$ python -q
>>> import numpy as np
>>> np.set_printoptions(precision=2, suppress=True, linewidth=100, sign=" ")
>>> mat = np.load("data.npy")
>>> mat
array([[-2,  0,  0,  0],
       [-1, -2,  0, -1],
       [ 0,  0,  1,  1],
       [ 0,  0,  0,  0],
       [ 2,  0,  0,  0],
       [ 0,  0,  0,  0],
       [ 0,  1,  2,  1]])
>>> out = mat[0, 0] * mat[1:] - np.outer(mat[1:, 0], mat[0])
>>> out
array([[ 0,  4,  0,  2],
       [ 0,  0, -2, -2],
       [ 0,  0,  0,  0],
       [ 0,  0,  0,  0],
       [ 0,  0,  0,  0],
       [ 0, -2, -4, -2]])
>>> np.flatnonzero(~out.round(6).any(axis=1))
array([ 2,  3,  4])
>>> M = np.loadtxt("mat.csv", delimiter=",")
>>> M
array([[ 3.,  0.,  0.,  0.,  0.,  0.,  0.],
       [ 0.,  3.,  0.,  0.,  0.,  0.,  0.],
       [ 2.,  0.,  1.,  0.,  0.,  0.,  0.],
       [ 2.,  3.,  2.,  3.,  0.,  0.,  0.],
       [ 1.,  3.,  3.,  2.,  0.,  0.,  0.],
       [ 3.,  0.,  3.,  0.,  3.,  1.,  0.],
       [ 3.,  2.,  0.,  0.,  1.,  0.,  3.]])
>>> M @ M
array([[  9.,   0.,   0.,   0.,   0.,   0.,   0.],
       [  0.,   9.,   0.,   0.,   0.,   0.,   0.],
       [  8.,   0.,   1.,   0.,   0.,   0.,   0.],
       [ 16.,  18.,   8.,   9.,   0.,   0.,   0.],
       [ 13.,  15.,   7.,   6.,   0.,   0.,   0.],
       [ 21.,   9.,  15.,   6.,   3.,   1.,   0.],
       [ 19.,  15.,   3.,   2.,   3.,   0.,   9.]])
>>> np.linalg.matrix_rank(M - M[0, 0] * np.eye(7))
np.int64(5)
>>> [round(float(x), 2) for x in np.linalg.svd(M, compute_uv=False)[:3]]
[8.58, 5.0, 3.87]
>>> np.linalg.cond(M) > 100
np.True_
>>> left, sig, Vt = np.linalg.svd(M)
>>> vecs = Vt[:(sig > 1e-8).sum()]
>>> rng = np.random.default_rng(339178)
>>> x = M[4] + 3 * M[5] + rng.integers(2) * np.eye(7)[4]
>>> x
array([ 10.,   3.,  12.,   2.,   9.,   3.,   0.])
>>> np.diag(vecs.T @ vecs)
array([ 1.  ,  1.  ,  1.  ,  1.  ,  0.9 ,  0.11,  0.99])
>>> np.round(vecs.T @ vecs, 2) + 0
array([[ 1.  ,  0.  ,  0.  ,  0.  ,  0.  ,  0.  ,  0.  ],
       [ 0.  ,  1.  ,  0.  ,  0.  ,  0.  ,  0.  ,  0.  ],
       [ 0.  ,  0.  ,  1.  ,  0.  ,  0.  ,  0.  ,  0.  ],
       [ 0.  ,  0.  ,  0.  ,  1.  ,  0.  ,  0.  ,  0.  ],
       [ 0.  ,  0.  ,  0.  ,  0.  ,  0.9 ,  0.3 ,  0.03],
       [ 0.  ,  0.  ,  0.  ,  0.  ,  0.3 ,  0.11, -0.1 ],
       [ 0.  ,  0.  ,  0.  ,  0.  ,  0.03, -0.1 ,  0.99]])
>>> np.linalg.matrix_rank(np.vstack([M, x]))
np.int64(6)
>>> round(np.linalg.norm(x - vecs.T @ vecs @ x), 2)
np.float64(0.0)
